$ ipython --no-banner

In [1]: import numpy as np

In [2]: from numpy import linalg as LA

In [3]: np.set_printoptions(precision=2, suppress=True, linewidth=140, floatmode="fixed")

In [4]: K = np.load("w.npy")

In [5]: K
Out[5]: 
array([[4.00, 0.00],
       [0.00, 4.00]])

In [6]: [int(LA.matrix_rank(LA.matrix_power(K, p))) for p in range(1, 3)]
Out[6]: [2, 2]

In [7]: np.sort(LA.eigvals(K))
Out[7]: array([4.00, 4.00])

In [8]: LA.matrix_power(K - np.diag(np.diag(K)), 2)
Out[8]: 
array([[0.00, 0.00],
       [0.00, 0.00]])

In [9]: np.prod(np.diag(K)), round(float(LA.det(K)), 2)
Out[9]: (np.float64(16.0), 16.0)

In [10]: LA.matrix_power(K, 2)
Out[10]: 
array([[16.00,  0.00],
       [ 0.00, 16.00]])

In [11]: np.allclose(K, K.T)
Out[11]: True

In [12]: round(np.abs(LA.eigvals(K)).max(), 2)
Out[12]: np.float64(4.0)

In [13]: vals, vecs = LA.eig(K)

In [14]: np.sort(LA.eigvals(LA.inv(K)))
Out[14]: array([0.25, 0.25])

In [15]: K @ vecs[:, 0] - vals[0] * vecs[:, 0]
Out[15]: array([0.00, 0.00])

In [16]: np.sort(LA.eigvals(K @ K))
Out[16]: array([16.00, 16.00])

In [17]: LA.pinv(K)
Out[17]: 
array([[0.25, 0.00],
       [0.00, 0.25]])

In [18]: K[:, 1] @ K[:, 0]
Out[18]: np.float64(0.0)

In [19]: LA.norm(K, axis=0)
Out[19]: array([4.00, 4.00])

In [20]: W0 = np.load("x.npy")

In [21]: W0
Out[21]: 
array([[-3.73,  0.31, -0.02],
       [-6.51,  1.46,  2.07],
       [-4.30, -0.96, -0.66],
       [-2.36, -0.35,  0.28],
       [-6.32,  4.06,  2.14],
       [-2.77, -0.27, -2.28],
       [-6.76,  4.40,  1.86],
       [-4.33,  4.45,  2.49],
       [-3.51, -0.59, -0.29],
       [-2.97, -2.83, -1.25],
       [-5.00,  3.15,  2.69],
       [-5.87,  4.67,  3.84],
       [-2.18,  0.44,  0.11],
       [-4.41, -0.43, -1.44],
       [-4.64, -0.38,  0.75],
       [-5.00,  3.50,  3.20],
       [-2.26, -0.62, -1.47],
       [-5.95,  2.78,  1.22]])

In [22]: out = W0 / LA.norm(W0, axis=1, keepdims=True)

In [23]: C2 = out @ out.T

In [24]: C2[15]
Out[24]: array([0.76, 0.92, 0.52, 0.69, 0.98, 0.23, 0.97, 0.98, 0.59, 0.03, 1.00, 1.00, 0.83, 0.50, 0.75, 1.00, 0.23, 0.94])

In [25]: round(float(np.degrees(np.arccos(np.clip(C2[15, 8], -1, 1)))), 2)
Out[25]: 53.73

In [26]: LA.norm(out, axis=1)
Out[26]: array([1.00, 1.00, 1.00, 1.00, 1.00, 1.00, 1.00, 1.00, 1.00, 1.00, 1.00, 1.00, 1.00, 1.00, 1.00, 1.00, 1.00, 1.00])
